>>> import numpy as np
>>> from numpy import linalg as LA
>>> np.set_printoptions(precision=4, suppress=True, linewidth=120)
>>> def rnd(a):
...     return np.round(a, 4) + 0
... 
>>> F = np.load("mat.npy")
>>> F
array([[-1,  0,  1, -1, -1],
       [ 2,  0, -1, -2,  0],
       [ 0, -2,  1, -2,  1],
       [-1, -2,  2, -1, -1],
       [ 1,  1, -1, -1,  1]])
>>> x = np.array([0, 4, 4, 0, -3])
>>> F * x
array([[ 0,  0,  4,  0,  3],
       [ 0,  0, -4,  0,  0],
       [ 0, -8,  4,  0, -3],
       [ 0, -8,  8,  0,  3],
       [ 0,  4, -4,  0, -3]])
>>> np.sign((F @ x).round(6))
array([ 1, -1, -1,  1, -1])
>>> print((F * x).sum(axis=1))
[ 7 -4 -7  3 -3]
>>> F @ np.ones(5)
array([-2., -1., -2., -3.,  1.])
>>> print(np.einsum("ij,j->i", F, x))
[ 7 -4 -7  3 -3]
>>> print(LA.norm(F @ x) <= LA.norm(F, 2) * LA.norm(x) + 1e-9)
True
>>> F @ np.eye(5)[2]
array([ 1., -1.,  1.,  2., -1.])
>>> F @ x
array([ 7, -4, -7,  3, -3])
>>> G = F.T @ F
>>> print((F @ F.T).shape)
(5, 5)
>>> G
array([[ 7,  3, -6, -3,  3],
       [ 3,  9, -7,  5,  1],
       [-6, -7,  8, -2, -3],
       [-3,  5, -2, 11, -1],
       [ 3,  1, -3, -1,  4]])
>>> rnd(LA.svd(F, compute_uv=False) ** 2)
array([20.6741, 14.0373,  2.9737,  1.3006,  0.0143])
>>> np.trace(G), (F ** 2).sum()
(np.int64(39), np.int64(39))
>>> f = np.array([8, -1, -6, -3, -5])
>>> out = F + np.outer(f, np.eye(5)[0])
>>> LA.matrix_rank(out - F)
np.int64(1)
>>> LA.matrix_rank(LA.inv(out) - LA.inv(F), tol=1e-8)
np.int64(1)
>>> rnd(LA.det(out) / LA.det(F)), rnd(1 + LA.solve(F, f)[0])
(np.float64(-24.5), np.float64(-24.5))
>>> print(out)
[[ 7.  0.  1. -1. -1.]
 [ 1.  0. -1. -2.  0.]
 [-6. -2.  1. -2.  1.]
 [-4. -2.  2. -1. -1.]
 [-4.  1. -1. -1.  1.]]
>>> rng = np.random.default_rng(144)
>>> lab = rng.permutation(5)
>>> out = F[:, lab] * rng.choice([-1, 1], 5)
>>> out
array([[ 1,  0,  1,  1,  1],
       [-1,  0,  2,  0, -2],
       [ 1,  2,  2, -1,  0],
       [ 2,  2,  1,  1,  1],
       [-1, -1,  1, -1, -1]])
>>> left, _, vt = LA.svd(F.T @ out)
>>> rnd(left @ vt)
array([[ 0.,  0.,  0.,  0., -1.],
       [ 0., -1.,  0.,  0.,  0.],
       [ 1.,  0.,  0.,  0.,  0.],
       [ 0.,  0., -1.,  0.,  0.],
       [ 0.,  0.,  0., -1.,  0.]])
>>> print(lab)
[2 1 3 4 0]
>>> out = np.array([[3, 3, 2], [-2, 1, -2], [0, -1, 0]])
>>> X = np.triu(out)
>>> X
array([[ 3,  3,  2],
       [ 0,  1, -2],
       [ 0,  0,  0]])
>>> LA.matrix_rank(X, rtol=0.1)
np.int64(2)
>>> left, s, vt = LA.svd(X)
>>> rnd(s)
array([4.6967, 2.2229, 0.    ])
>>> out = left[:, :2] @ np.diag(s[:2]) @ vt[:2]
>>> rnd(LA.norm(X - out, 2)), s[2]
(np.float64(0.0), np.float64(0.0))
>>> rnd(LA.norm(X - out) / LA.norm(X))
np.float64(0.0)
>>> print(rnd(np.abs(X - out).max()))
0.0
>>> LA.matrix_rank(X, rtol=0.05)
np.int64(2)
>>> print(rnd(np.trace(LA.pinv(X) @ X)))
2.0
>>> np.unique(X.round(6), axis=0).shape
(3, 3)
>>> LA.lstsq(X[:-1].T, X[-1])[2]
np.int32(2)
>>> LA.matrix_rank(X - X[0, 0] * np.eye(3))
np.int64(2)
>>> X @ X
array([[ 9, 12,  0],
       [ 0,  1, -2],
       [ 0,  0,  0]])
>>> [int(LA.matrix_rank(LA.matrix_power(X, p))) for p in range(1, 4)]
[2, 2, 2]
>>> np.prod(np.diag(X)), rnd(LA.det(X))
(np.int64(0), np.float64(0.0))
>>> rnd(np.sort(LA.eigvals(X)))
array([0., 1., 3.])
>>> E = np.loadtxt("layer6.csv", delimiter=",")
>>> print(E)
[[1. 1. 2. 1. 1. 0.]
 [0. 0. 2. 0. 1. 1.]
 [2. 2. 0. 0. 0. 1.]
 [1. 2. 0. 1. 1. 0.]
 [1. 1. 2. 1. 1. 0.]
 [1. 1. 1. 0. 1. 1.]]
>>> def softmax(z):
...     e = np.exp(z - z.max(axis=-1, keepdims=True))
...     return e / e.sum(axis=-1, keepdims=True)
... 
>>> rnd(softmax(10 * E[5]))
array([0.2, 0.2, 0.2, 0. , 0.2, 0.2])
>>> rnd(softmax(E).sum(axis=1))
array([1., 1., 1., 1., 1., 1.])
>>> print(rnd(softmax(E[5])))
[0.1863 0.1863 0.1863 0.0685 0.1863 0.1863]
>>> S = E @ E.T / np.sqrt(6)
>>> softmax(S).round(6).argmax(axis=1)
array([0, 1, 2, 3, 0, 0])
>>> rnd(softmax(S)[5] @ E)
array([1.0629, 1.1876, 1.1876, 0.5   , 0.8124, 0.5   ])
>>> rnd(LA.norm(E, 1)), rnd(LA.norm(E, np.inf))
(np.float64(7.0), np.float64(6.0))
>>> rnd(LA.norm(E[1] - E[2]))
np.float64(3.6056)
>>> print(LA.norm(E, axis=1).argmax())
2
>>> out = E[0, 0] * E[1:] - np.outer(E[1:, 0], E[0])
>>> out
array([[ 0.,  0.,  2.,  0.,  1.,  1.],
       [ 0.,  0., -4., -2., -2.,  1.],
       [ 0.,  1., -2.,  0.,  0.,  0.],
       [ 0.,  0.,  0.,  0.,  0.,  0.],
       [ 0.,  0., -1., -1.,  0.,  1.]])
>>> print(LA.matrix_rank(out), LA.matrix_rank(E))
4 5
>>> left, s, vt = LA.svd(E)
>>> np.argmax(s[:-1] / (s[1:] + 1e-6)) + 1
np.int64(5)
>>> print(rnd(s))
[5.4981 2.9608 1.7627 0.9181 0.234  0.    ]
>>> out = left[:, :5] @ np.diag(s[:5]) @ vt[:5]
>>> print(rnd(LA.norm(E - out, 2)), rnd(s[5]))
0.0 0.0
>>> rnd(out)
array([[1., 1., 2., 1., 1., 0.],
       [0., 0., 2., 0., 1., 1.],
       [2., 2., 0., 0., 0., 1.],
       [1., 2., 0., 1., 1., 0.],
       [1., 1., 2., 1., 1., 0.],
       [1., 1., 1., 0., 1., 1.]])
>>> LA.matrix_rank(E, rtol=0.05)
np.int64(4)
>>> out = np.array([[1, -3, 1, 3],
...     [-3, 2, -2, -3],
...     [0, 0, 2, 3],
...     [2, 3, -1, 3],
...     [-3, 2, 3, -1],
...     [1, 3, 3, 2]])
>>> arr = out.T @ out
>>> arr
array([[24, -6, -1, 23],
       [-6, 35,  5, -2],
       [-1,  5, 28, 15],
       [23, -2, 15, 41]])
>>> x = np.array([0, 1, -4, -1])
>>> target = arr @ x
>>> coef, lr = np.zeros(4), 1 / LA.norm(arr, 2) ** 2
>>> for i in range(15):
...     coef -= lr * arr.T @ (arr @ coef - target)
...     if i % 5 == 0: print(i, round(LA.norm(arr @ coef - target), 4))
... 
0 70.931
5 31.1842
10 15.0158
>>> print(rnd(LA.cond(arr)))
16.0419
>>> w, V = LA.eigh(arr)
>>> rnd(V.T @ V)
array([[1., 0., 0., 0.],
       [0., 1., 0., 0.],
       [0., 0., 1., 0.],
       [0., 0., 0., 1.]])
>>> (w > 1e-8).sum(), (w < -1e-8).sum()
(np.int64(4), np.int64(0))
>>> print(rnd(LA.eigvalsh(arr + -1 * np.eye(4))))
[ 2.8446 22.0079 38.4731 60.6744]
>>> rnd(LA.svd(arr, compute_uv=False))
array([61.6744, 39.4731, 23.0079,  3.8446])
>>> rnd(V @ np.diag(w) @ V.T)
array([[24., -6., -1., 23.],
       [-6., 35.,  5., -2.],
       [-1.,  5., 28., 15.],
       [23., -2., 15., 41.]])
>>> s = 20 * 0.2 ** np.arange(3)
>>> q, _ = LA.qr(np.array([[-0.9, -0.9, -1.2], [-0.6, -1.4, 0.9], [2.2, -1.7, 0.3]]))
>>> M = rng.normal(size=(20, 3)) * s @ q
>>> rnd(M)
array([[ -0.5685,  -0.7061,   6.7001],
       [-11.4603, -16.8236,  19.4165],
       [ -1.0249,  -3.2459,   2.6565],
       [ -3.8952,  -6.0585,   2.7588],
       [  4.8069,   7.9413,  -8.2436],
       [ -9.0805, -14.729 ,  25.4651],
       [  8.7748,  14.2443, -18.559 ],
       [  9.2454,  12.4511, -18.0193],
       [  7.998 ,  16.8926,  -9.24  ],
       [  6.4101,  11.2559, -12.8748],
       [ -6.7288, -10.5099,  13.0643],
       [  9.1522,  12.0729, -16.2872],
       [ -3.2886,  -4.6508,   3.1467],
       [  5.0347,   9.0432,  -0.2791],
       [ -2.4254,  -5.9376,  -1.0749],
       [ 18.184 ,  28.3271, -32.3001],
       [  1.2666,   0.9014,  -2.6637],
       [ 17.0661,  23.678 , -40.22  ],
       [  5.7665,   6.5271, -20.4222],
       [ -5.8416,  -7.1139,  13.069 ]])
>>> q, Rm = LA.qr(M)
>>> rnd(q @ Rm)
array([[ -0.5685,  -0.7061,   6.7001],
       [-11.4603, -16.8236,  19.4165],
       [ -1.0249,  -3.2459,   2.6565],
       [ -3.8952,  -6.0585,   2.7588],
       [  4.8069,   7.9413,  -8.2436],
       [ -9.0805, -14.729 ,  25.4651],
       [  8.7748,  14.2443, -18.559 ],
       [  9.2454,  12.4511, -18.0193],
       [  7.998 ,  16.8926,  -9.24  ],
       [  6.4101,  11.2559, -12.8748],
       [ -6.7288, -10.5099,  13.0643],
       [  9.1522,  12.0729, -16.2872],
       [ -3.2886,  -4.6508,   3.1467],
       [  5.0347,   9.0432,  -0.2791],
       [ -2.4254,  -5.9376,  -1.0749],
       [ 18.184 ,  28.3271, -32.3001],
       [  1.2666,   0.9014,  -2.6637],
       [ 17.0661,  23.678 , -40.22  ],
       [  5.7665,   6.5271, -20.4222],
       [ -5.8416,  -7.1139,  13.069 ]])
>>> q.shape, Rm.shape
((20, 3), (3, 3))
>>> print(rnd(Rm))
[[ 37.1881  56.3455 -72.9771]
 [  0.      -7.6109 -11.0709]
 [  0.       0.     -18.1113]]
>>> q, Rm = LA.qr(arr)
>>> np.allclose(Rm.T @ Rm, arr.T @ arr)
True
>>> rnd(np.abs(np.diag(Rm)))
array([33.7935, 33.8581, 29.0796,  6.4722])
>>> G = np.cov(M, rowvar=False)
>>> print(rnd(np.polyfit(M[:, 2], M[:, 1], 1)))
[-0.6902  0.4374]
>>> np.argwhere(np.triu(np.abs(np.corrcoef(M.T)) > 0.8, 1))
array([[0, 1],
       [0, 2],
       [1, 2]])
>>> rnd(G)
array([[  66.3674,  100.7222, -130.63  ],
       [ 100.7222,  155.9048, -193.8044],
       [-130.63  , -193.8044,  280.806 ]])
>>> print(np.argsort(-M.std(axis=0).round(6), kind="stable"))
[2 1 0]
>>> rnd(M.std(axis=0))
array([ 7.9403, 12.17  , 16.333 ])
>>> G.shape
(3, 3)
>>> lab = rng.integers(0, 3, 3)
>>> W0 = np.triu((lab[:, None] == lab) & (rng.random((3, 3)) < 0.8), 1).astype(int)
>>> W0 += W0.T
>>> W0
array([[0, 0, 1],
       [0, 0, 0],
       [1, 0, 0]])
>>> D = LA.norm(M[:, None] - M[None], axis=-1)
>>> np.flatnonzero(D[0] < D.mean() / 2)
array([ 0,  2,  3, 12, 14, 16, 19])
>>> print(D.mean(axis=1).argmax())
17
>>> (D + 1e9 * np.eye(20)).round(6).argmin(axis=1)
array([ 2,  5, 12, 12,  9,  1,  7, 11,  9, 11, 19,  7,  3,  4,  3, 17,  2, 15,  7, 10])
>>> rnd(D[:5, :5])
array([[ 0.    , 23.2403,  4.7969,  7.433 , 18.0828],
       [23.2403,  0.    , 23.9614, 21.2273, 40.534 ],
       [ 4.7969, 23.9614,  0.    ,  4.0199, 16.6726],
       [ 7.433 , 21.2273,  4.0199,  0.    , 19.8185],
       [18.0828, 40.534 , 16.6726, 19.8185,  0.    ]])
>>> D[0].round(6).argsort(kind="stable")[:4]
array([ 0,  2, 12,  3])
>>> LA.matrix_rank(D ** 2)
np.int64(5)
